>>> import numpy as np
>>> from numpy import linalg as LA
>>> np.set_printoptions(suppress=True, linewidth=200)
>>> rnd = lambda a: np.round(a, 2) + 0
>>> m1 = np.loadtxt("out13.csv", delimiter=",")
>>> m1
array([[-2., -4.,  1.,  2.,  0.,  0.,  0.,  0.,  0.,  0.,  0.],
       [-4., -4.,  4.,  3.,  0.,  0.,  0.,  0.,  0.,  0.,  0.],
       [ 3.,  1.,  0.,  0.,  0.,  0.,  0.,  0.,  0.,  0.,  0.],
       [-3.,  3.,  1., -5.,  0.,  0.,  0.,  0.,  0.,  0.,  0.],
       [ 0.,  0.,  0.,  0.,  3.,  0., -3.,  2., -3.,  1., -2.],
       [ 0.,  0.,  0.,  0.,  3.,  3.,  3.,  1.,  0., -3.,  1.],
       [ 0.,  0.,  0.,  0., -1.,  1., -2., -2., -1.,  1., -3.],
       [ 0.,  0.,  0.,  0.,  3.,  2.,  2.,  2.,  0., -1.,  3.],
       [ 0.,  0.,  0.,  0., -3.,  2., -3.,  1.,  1.,  2.,  0.],
       [ 0.,  0.,  0.,  0.,  2.,  0., -1., -3.,  3.,  1., -3.],
       [ 0.,  0.,  0.,  0.,  3.,  3.,  1., -2., -1., -2., -3.]])
>>> # splits into 2 blocks
>>> m1.sum(axis=1)
array([-3., -1.,  4., -4., -2.,  8., -7., 11.,  0., -1., -1.])
>>> np.count_nonzero(m1)
np.int64(58)
>>> rnd(LA.svd(m1, compute_uv=False))
array([9.56, 9.43, 8.02, 6.5 , 5.99, 4.31, 3.6 , 2.  , 1.02, 0.93, 0.04])
>>> LA.rank(m1)
Traceback (most recent call last):
  File "<python-input-10>", line 1, in <module>
    LA.rank(m1)
    ^^^^^^^
AttributeError: module 'numpy.linalg' has no attribute 'rank'
>>> LA.matrix_rank(m1)
np.int64(11)
>>> np.unravel_index(np.abs(m1).argmax(), m1.shape)
(np.int64(3), np.int64(3))
>>> rnd(LA.norm(m1))
np.float64(18.97)
>>> m1 - m1[0]
array([[ 0.,  0.,  0.,  0.,  0.,  0.,  0.,  0.,  0.,  0.,  0.],
       [-2.,  0.,  3.,  1.,  0.,  0.,  0.,  0.,  0.,  0.,  0.],
       [ 5.,  5., -1., -2.,  0.,  0.,  0.,  0.,  0.,  0.,  0.],
       [-1.,  7.,  0., -7.,  0.,  0.,  0.,  0.,  0.,  0.,  0.],
       [ 2.,  4., -1., -2.,  3.,  0., -3.,  2., -3.,  1., -2.],
       [ 2.,  4., -1., -2.,  3.,  3.,  3.,  1.,  0., -3.,  1.],
       [ 2.,  4., -1., -2., -1.,  1., -2., -2., -1.,  1., -3.],
       [ 2.,  4., -1., -2.,  3.,  2.,  2.,  2.,  0., -1.,  3.],
       [ 2.,  4., -1., -2., -3.,  2., -3.,  1.,  1.,  2.,  0.],
       [ 2.,  4., -1., -2.,  2.,  0., -1., -3.,  3.,  1., -3.],
       [ 2.,  4., -1., -2.,  3.,  3.,  1., -2., -1., -2., -3.]])
>>> m1.sum(axis=0)
array([-6., -4.,  6.,  0., 10., 11., -3., -1., -1., -1., -7.])
